$ python -q
>>> import numpy as np
>>> import numpy.linalg as la
>>> np.set_printoptions(precision=2, suppress=True, linewidth=140, legacy="1.25")
>>> def tidy(a):
...     return np.round(a, 2) + 0
... 
>>> J = np.load("block14.npy")
>>> J
array([[ 13.11,  -1.86,  -1.49,   4.59,   2.05],
       [  0.7 ,   1.63,   5.2 ,   3.51,  -1.91],
       [ -9.51,   0.54,   3.21,   6.95,   2.61],
       [ -3.72,  -2.79,   5.76,   4.12,   8.5 ],
       [  6.27,  -1.62,   0.68,   2.87,   2.48],
       [ -8.7 ,  -5.37,   2.49,  -3.42,  -4.04],
       [  1.46,  -0.69,   3.51,   1.28,  -1.5 ],
       [  1.89,   0.31,  -0.51,   1.81,   0.16],
       [ -0.22,  -3.71,   0.13,   5.08,  -1.02],
       [ -8.39,  -1.72,   4.94,  -0.12,   0.6 ],
       [ -1.35,  -0.7 ,  -2.96,  -8.33,  -7.97],
       [  6.53,  -4.02,  -2.52,   2.49,   6.72],
       [  2.39,   3.1 ,   4.1 ,  10.46,   2.28],
       [  5.41,   0.77,  -0.89,  -6.15,   3.29],
       [  0.56,  -0.55,   5.98,   3.98,  13.26],
       [ -0.07,  -1.51,  -3.87,  -7.22,   2.13],
       [  4.29,  -2.34,  -8.  ,  -7.85,  -2.39],
       [  0.56,   3.93,  -0.69,   3.07,  -6.79],
       [  4.24,   2.91,   6.68, -11.16,  -1.45],
       [ -0.9 ,  -2.47,  -0.8 ,  -1.64,   2.9 ],
       [  7.08,  -0.95,   0.66,   1.77,  -3.01],
       [ -6.02,  -2.36,  -3.69,   5.27,   4.94],
       [ -5.92,  -1.6 ,   1.4 ,  -2.28,  -1.74]])
>>> q, r_ = la.qr(J)
>>> tidy(abs(r_[0, 0])), tidy(la.norm(J[:, 0]))
(26.58, 26.58)
>>> np.allclose(r_.T @ r_, J.T @ J)
True
>>> tidy(q.T @ q)
array([[1., 0., 0., 0., 0.],
       [0., 1., 0., 0., 0.],
       [0., 0., 1., 0., 0.],
       [0., 0., 0., 1., 0.],
       [0., 0., 0., 0., 1.]])
>>> print(np.trace(q @ q.T))
5.0
>>> tidy(q @ r_)
array([[ 13.11,  -1.86,  -1.49,   4.59,   2.05],
       [  0.7 ,   1.63,   5.2 ,   3.51,  -1.91],
       [ -9.51,   0.54,   3.21,   6.95,   2.61],
       [ -3.72,  -2.79,   5.76,   4.12,   8.5 ],
       [  6.27,  -1.62,   0.68,   2.87,   2.48],
       [ -8.7 ,  -5.37,   2.49,  -3.42,  -4.04],
       [  1.46,  -0.69,   3.51,   1.28,  -1.5 ],
       [  1.89,   0.31,  -0.51,   1.81,   0.16],
       [ -0.22,  -3.71,   0.13,   5.08,  -1.02],
       [ -8.39,  -1.72,   4.94,  -0.12,   0.6 ],
       [ -1.35,  -0.7 ,  -2.96,  -8.33,  -7.97],
       [  6.53,  -4.02,  -2.52,   2.49,   6.72],
       [  2.39,   3.1 ,   4.1 ,  10.46,   2.28],
       [  5.41,   0.77,  -0.89,  -6.15,   3.29],
       [  0.56,  -0.55,   5.98,   3.98,  13.26],
       [ -0.07,  -1.51,  -3.87,  -7.22,   2.13],
       [  4.29,  -2.34,  -8.  ,  -7.85,  -2.39],
       [  0.56,   3.93,  -0.69,   3.07,  -6.79],
       [  4.24,   2.91,   6.68, -11.16,  -1.45],
       [ -0.9 ,  -2.47,  -0.8 ,  -1.64,   2.9 ],
       [  7.08,  -0.95,   0.66,   1.77,  -3.01],
       [ -6.02,  -2.36,  -3.69,   5.27,   4.94],
       [ -5.92,  -1.6 ,   1.4 ,  -2.28,  -1.74]])
>>> left, sigma, VT = la.svd(J, full_matrices=False)
>>> print(tidy(np.sqrt((sigma ** 2).sum())), tidy(la.norm(J)))
48.58 48.58
>>> left.shape, sigma.shape, VT.shape
((23, 5), (5,), (5, 5))
>>> tidy(sigma / sigma[0])
array([1.  , 0.9 , 0.64, 0.55, 0.32])
>>> np.allclose(left * sigma @ VT, J)
True
>>> tidy(sigma)
array([29.99, 27.01, 19.16, 16.41,  9.74])
>>> q, evecs = la.qr(J[:, :3])[0], la.qr(J[:, 3:])[0]
>>> sigma = la.svd(q.T @ evecs, compute_uv=False)
>>> tidy(la.norm(q @ q.T - evecs @ evecs.T, 2))
1.0
>>> X = np.load("dump.npy")
>>> X
array([[2, 1, 2, 1],
       [1, 3, 1, 3],
       [2, 1, 2, 1],
       [1, 3, 1, 3]])
>>> tidy(la.norm(X[0] - X[2]))
0.0
>>> tidy(la.norm(X, axis=0))
array([3.16, 4.47, 3.16, 4.47])
>>> print(tidy(la.norm(X[0], 1)), tidy(la.norm(X[0], np.inf)))
6.0 2.0
>>> X[0] @ X[2]
10
>>> la.norm(X, axis=1).argmax()
1
